$ python3 -q
>>> import numpy as np
>>> from numpy import linalg as LA
>>> np.set_printoptions(precision=1, suppress=True, linewidth=100, sign=" ")
>>> m1 = np.load("mat.npy")
>>> m1
array([[  4.6,  -4.5,   2. ],
       [  4.2,  -4.2,   2. ],
       [  1. ,  -1.3,   1.3],
       [  0.5,  -0.8,   0.8],
       [  0.4,  -0.6,   0.7],
       [ -0.1,   0.1,  -0.1],
       [ -0.1,   0.2,  -0.2],
       [ -0.7,   1.6,  -0.1],
       [ -0.9,   2.1,   0.2],
       [ -1.1,   2.4,   0.5],
       [ -3.4,   6.1,   4.2],
       [ -4.8,   8.1,   6.4],
       [ -7.9,  12.2,  11. ],
       [-11.6,  17. ,  16.5]])
>>> M2 = np.c_[m1[:, :1] @ np.array([[2]]), np.array([1, -8, -9, -6, 9, -2, 9, 1, -7, 2, -9, 3, -2, 7])]
>>> M2
array([[  9.2,   1. ],
       [  8.4,  -8. ],
       [  2. ,  -9. ],
       [  1. ,  -6. ],
       [  0.8,   9. ],
       [ -0.2,  -2. ],
       [ -0.2,   9. ],
       [ -1.4,   1. ],
       [ -1.8,  -7. ],
       [ -2.2,   2. ],
       [ -6.8,  -9. ],
       [ -9.6,   3. ],
       [-15.8,  -2. ],
       [-23.2,   7. ]])
>>> LA.matrix_rank(M2)
np.int64(2)
>>> np.round(LA.norm(M2 - m1 @ LA.lstsq(m1, M2)[0], axis=0), 1) + 0
array([  0. ,  21.7])
>>> np.round(LA.lstsq(m1, M2[:, 0])[0], 1) + 0
array([ 2.,  0.,  0.])
>>> P = M2 @ LA.solve(M2.T @ M2, M2.T)
>>> np.trace(P)
np.float64(2.0)
>>> np.allclose(P @ P, P)
True
>>> x = np.array([0, 5, 1])
>>> rhs = m1 @ x
>>> np.round(LA.pinv(m1) @ m1, 1) + 0
array([[ 1.,  0.,  0.],
       [ 0.,  1.,  0.],
       [ 0.,  0.,  1.]])
>>> rhs
array([-20.5, -19. ,  -5.2,  -3.2,  -2.3,   0.4,   0.8,   7.9,  10.7,  12.5,  34.7,  46.9,  72. ,
       101.5])
>>> rng = np.random.default_rng(13)
>>> rhs = rhs + 0.3 * rng.normal(size=14)
>>> rhs
array([-20. , -19.9,  -4.9,  -3.2,  -1.9,   0.5,   1.3,   7.9,  10.5,  12.7,  34.8,  46.8,  71.9,
       101.7])
>>> c, *_ = LA.lstsq(m1, rhs)
>>> c.round()
array([-0.,  5.,  1.])
>>> c
array([-0.1,  4.9,  1. ])
>>> [round(float(LA.norm(LA.solve(m1.T @ m1 + lam * np.eye(3), m1.T @ rhs))), 2) for lam in (0, 1, 10, 100)]
[5.05, 4.59, 4.1, 3.72]
>>> J = np.load("out18.npy")
>>> J
array([[-2.7,  1. ,  3. , -3. ],
       [ 2. , -1.7, -2. ,  0. ],
       [-4. ,  3. ,  2.3,  0. ],
       [-3. ,  1. ,  3. , -2.7]])
>>> M2 = J / np.sqrt((J ** 2).mean(axis=1, keepdims=True))
>>> LA.norm(M2, axis=1)
array([ 2.,  2.,  2.,  2.])
>>> LA.matrix_rank(J - J.mean(axis=1, keepdims=True))
np.int64(3)
>>> M2[0]
array([-1.1,  0.4,  1.2, -1.2])
>>> J - J.mean(axis=1, keepdims=True)
array([[-2.3,  1.4,  3.4, -2.6],
       [ 2.4, -1.3, -1.6,  0.4],
       [-4.3,  2.7,  2. , -0.3],
       [-2.6,  1.4,  3.4, -2.3]])
>>> X = np.loadtxt("block1.csv", delimiter=",")
>>> X
array([[ 0.8, -0.3,  0.3],
       [-0.3,  0.1, -0.1],
       [ 0.3, -0.1,  0.1]])
>>> Uu, s, vt = LA.svd(X)
>>> s.round(1) + 0
array([ 1.,  0.,  0.])
>>> np.argmax(s[:-1] / (s[1:] + 1e-6)) + 1
np.int64(1)
>>> M2 = Uu[:, :1] @ np.diag(s[:1]) @ vt[:1]
>>> LA.matrix_rank(M2)
np.int64(1)
>>> round(np.abs(X - M2).max(), 1)
np.float64(0.0)
>>> LA.matrix_rank(X, rtol=0.05)
np.int64(1)
>>> round(LA.norm(X - M2) / LA.norm(X), 1)
np.float64(0.0)
>>> lab = rng.permutation(3)
>>> lab
array([ 2,  0,  1])
>>> M2 = X[lab][:, lab]
>>> np.round(LA.det(M2), 1), round(float(LA.det(X[lab])), 1)
(np.float64(-0.0), -0.0)
>>> np.allclose(M2, X)
False
>>> LA.cond(X) > 100
np.True_
>>> LA.matrix_rank(X, rtol=0.1)
np.int64(1)
>>> Uu, s, vt = LA.svd(X)
>>> vecs = vt[:(s > 1e-8).sum()]
>>> x = X[1] + 4 * X[0] + rng.integers(2) * np.eye(3)[1]
>>> x.round(1) + 0
array([ 3.,  0.,  1.])
>>> LA.matrix_rank(np.vstack([X, x]))
np.int64(2)
>>> np.diag(vecs.T @ vecs)
array([ 0.8,  0.1,  0.1])
>>> s = 20 * 0.2 ** np.arange(3)
>>> Q, _ = LA.qr(np.array([[0.7, 0.5, -0.7], [-0.1, 0.5, -0.1], [0.6, 0.3, -0.5]]))
>>> arr = rng.normal(size=(20, 3)) * s @ Q
>>> arr
array([[  3.9,   8.6,   4.4],
       [  3.7,  -4.4,   4. ],
       [-28.8, -13.5, -23.1],
       [-23.4,  -1.9, -18.5],
       [ 21.9,   4.4,  19.4],
       [ -3.1,   0.5,  -3.5],
       [  5.2,  -2.8,   5.6],
       [  3.1,   5.9,   2.8],
       [ 22. ,   7.6,  17.4],
       [-11.4,  -3.8,  -8.9],
       [ -4.7,   1.6,  -3.6],
       [-21.7,  -5.3, -17.4],
       [  2. ,  -3.5,   2.7],
       [-13.9,  -4.7,  -9.7],
       [  5.6,   2.7,   3.9],
       [ -9.2,   0.1,  -8.5],
       [-10.8,  -7.3,  -8. ],
       [ 40.7,  14. ,  32.3],
       [ 17.1,   6.3,  16. ],
       [  4. ,   4.1,   3.8]])
>>> G = np.cov(arr, rowvar=False)
>>> np.corrcoef(arr.T)
array([[ 1. ,  0.8,  1. ],
       [ 0.8,  1. ,  0.8],
       [ 1. ,  0.8,  1. ]])
>>> np.argwhere(np.triu(np.abs(np.corrcoef(arr.T)) > 0.8, 1))
array([[ 0,  1],
       [ 0,  2],
       [ 1,  2]])
>>> G
array([[ 286. ,   90.1,  232.2],
       [  90.1,   41.5,   72.3],
       [ 232.2,   72.3,  189.3]])
>>> np.median(arr, axis=0)
array([ 2.5,  0.3,  2.8])
>>> G.shape
(3, 3)
>>> np.polyfit(arr[:, 0], arr[:, 2], 1)
array([ 0.8,  0.5])
>>> arr.std(axis=0)
array([ 16.5,   6.3,  13.4])
>>> LA.cond(G) > 100
np.True_
>>> LA.matrix_rank(G, rtol=0.1)
np.int64(1)
>>> cen = arr - arr.mean(axis=0)
>>> vecs = LA.svd(cen)[2][:1]
>>> M2 = cen - cen @ vecs.T @ vecs
>>> LA.norm(M2, axis=1).round(6).argmax()
np.int64(0)
>>> (cen @ vecs.T).std(axis=0)
array([ 21.9])
>>> np.cov(cen @ vecs.T, rowvar=False)
array( 503.7)
>>> np.diag(vecs.T @ vecs)
array([ 0.6,  0.1,  0.4])
>>> E = np.loadtxt("case11.csv", delimiter=",")
>>> E
array([[ 0.,  2.],
       [ 2.,  0.]])
>>> w, vecs = LA.eig(E)
>>> np.sort(LA.eigvals(E @ E))
array([ 4.,  4.])
>>> np.prod(w)
np.float64(-4.0)
>>> w, vecs = LA.eigh(E)
>>> np.round(vecs.T @ E @ vecs, 1) + 0
array([[-2.,  0.],
       [ 0.,  2.]])
>>> np.unique(w.round(6) + 0, return_counts=True)[1]
array([ 1,  1])
>>> LA.svd(E, compute_uv=False)
array([ 2.,  2.])
>>> np.round(vecs.T @ vecs, 1) + 0
array([[ 1.,  0.],
       [ 0.,  1.]])
>>> np.abs(vecs[:, -1])
array([ 0.7,  0.7])
>>> np.abs(vecs[:, -1]).round(6).argmax()
np.int64(0)
>>> np.round(vecs @ np.diag(w) @ vecs.T, 1) + 0
array([[ 0.,  2.],
       [ 2.,  0.]])
>>> G = np.cov(m1, rowvar=False)
>>> np.median(m1, axis=0)
array([-0.4,  0.9,  1.1])
>>> np.corrcoef(m1.T)
array([[ 1. , -1. , -0.9],
       [-1. ,  1. ,  0.9],
       [-0.9,  0.9,  1. ]])
>>> Uu, s = LA.svd(E)
Traceback (most recent call last):
  File "<python-input-91>", line 1, in <module>
    Uu, s = LA.svd(E)
    ^^^^^
ValueError: too many values to unpack (expected 2)
>>> Uu, s, vt = LA.svd(E, full_matrices=False)
>>> Uu.T @ Uu
array([[ 1.,  0.],
       [ 0.,  1.]])
>>> round(np.sqrt((s ** 2).sum()), 1), round(LA.norm(E), 1)
(np.float64(2.8), np.float64(2.8))
>>> Uu.shape, s.shape, vt.shape
((2, 2), (2,), (2, 2))
>>> np.kron(np.eye(2, dtype=int), E)
array([[ 0.,  2.,  0.,  0.],
       [ 2.,  0.,  0.,  0.],
       [ 0.,  0.,  0.,  2.],
       [ 0.,  0.,  2.,  0.]])
>>> np.einsum("ii->", E)
np.float64(0.0)
>>> round(float(LA.det(E[::-1])), 1)
4.0
>>> np.einsum("ij,ji->", E, E)
np.float64(8.0)
>>> round(float(LA.eigvals(E).sum().real), 1)
0.0
>>> np.round(np.poly(E), 1) + 0
array([ 1.,  0., -4.])
>>> data = np.load("run16.npy")
>>> data
array([[ 1, -2,  4, -8],
       [ 1, -1,  1, -1],
       [ 1,  0,  0,  0]])
>>> M2 = np.array([[-1, 2], [-2, 2]])
>>> basis = np.kron(M2, J)
>>> LA.matrix_rank(basis)
np.int64(8)
>>> f = np.array([2, -2])
>>> np.convolve(data[0], f)
array([  2,  -6,  12, -24,  16])
>>> np.correlate(data[0], data[2], "full")
array([ 0,  0,  0,  1, -2,  4, -8])
>>> blk = np.stack([data, 5 * data, data[::-1]])
>>> (blk @ data.T).shape
(3, 3, 3)
>>> np.einsum("bij,cij->bc", blk, blk)
array([[   90,   450,     6],
       [  450,  2250,    30],
       [    6,    30,    90]])
>>> LA.matrix_rank(blk.reshape(3, -1))
np.int64(2)
>>> blk.sum(axis=0)
array([[  7, -12,  24, -48],
       [  7,  -7,   7,  -7],
       [  7,  -2,   4,  -8]])
>>> blk.shape
(3, 3, 4)
>>> th = np.radians(15)
>>> Rm = np.eye(4)
>>> Rm[3, 3] = Rm[2, 2] = np.cos(th)
>>> Rm[3, 2], Rm[2, 3] = -np.sin(th), np.sin(th)
>>> Rm
array([[ 1. ,  0. ,  0. ,  0. ],
       [ 0. ,  1. ,  0. ,  0. ],
       [ 0. ,  0. ,  1. ,  0.3],
       [ 0. ,  0. , -0.3,  1. ]])
>>> M2 = data @ Rm.T
>>> np.allclose(data @ data.T, M2 @ M2.T)
True
>>> np.round(LA.det(Rm), 1), np.round(np.trace(Rm), 1)
(np.float64(1.0), np.float64(3.9))
>>> np.allclose(LA.norm(data, axis=1), LA.norm(M2, axis=1))
True
>>> LA.svd(data, compute_uv=False), LA.svd(M2, compute_uv=False)
(array([ 9.4,  1.4,  0.6]), array([ 9.4,  1.4,  0.6]))
>>> x = np.array([2, 1, 2, -1])
>>> h1 = np.maximum(data @ x, 0)
>>> data.T @ h1
array([  22,  -36,   68, -132])
>>> np.maximum(data @ x, 0) - np.maximum(-data @ x, 0)
array([ 16,   4,   2])
>>> h1
array([ 16,   4,   2])
>>> M = np.load("layer0.npy")
>>> M
array([[ 1. ,  0. ,  0. ,  0. ],
       [ 0. ,  0.5,  0. ,  0.5],
       [ 0. ,  0. ,  0.5,  0.5],
       [ 0.5,  0. ,  0. ,  0.5]])
>>> M2 = M + rng.integers(-2, 3, (4, 3)) @ rng.integers(-2, 3, (3, 4))
>>> M2
array([[ 1. ,  0. ,  0. ,  0. ],
       [ 2. , -7.5, -4. ,  8.5],
       [ 0. ,  6. ,  3.5, -5.5],
       [ 6.5,  0. ,  1. ,  0.5]])
>>> M2 - M
array([[ 0.,  0.,  0.,  0.],
       [ 2., -8., -4.,  8.],
       [ 0.,  6.,  3., -6.],
       [ 6.,  0.,  1.,  0.]])
>>> A = np.load("data.npy")
>>> A
array([[ 0, -3, -2],
       [ 3, -4, -4],
       [ 0, -2, -1],
       [-2,  0, -2],
       [-4,  0,  0],
       [-2,  3, -3],
       [-4,  0,  0],
       [-2,  1,  0],
       [-5,  4,  2],
       [-6,  1, -1],
       [-9,  3, -2],
       [-9,  4, -1]])
>>> M2 = np.c_[A[:, :2] @ np.array([[2, 2], [0, 3]]), np.array([-1, -1, 2, 2, -2, 2, -2, -1, 2, 2, 2, 1])]
>>> M2
array([[  0,  -9,  -1],
       [  6,  -6,  -1],
       [  0,  -6,   2],
       [ -4,  -4,   2],
       [ -8,  -8,  -2],
       [ -4,   5,   2],
       [ -8,  -8,  -2],
       [ -4,  -1,  -1],
       [-10,   2,   2],
       [-12,  -9,   2],
       [-18,  -9,   2],
       [-18,  -6,   1]])
>>> LA.norm(LA.qr(A)[0].T @ M2, axis=0) ** 2 / ((M2 ** 2).sum(axis=0) + 1e-12)
array([ 1. ,  1. ,  0.4])
>>> LA.matrix_rank(np.c_[A, M2])
np.int64(4)
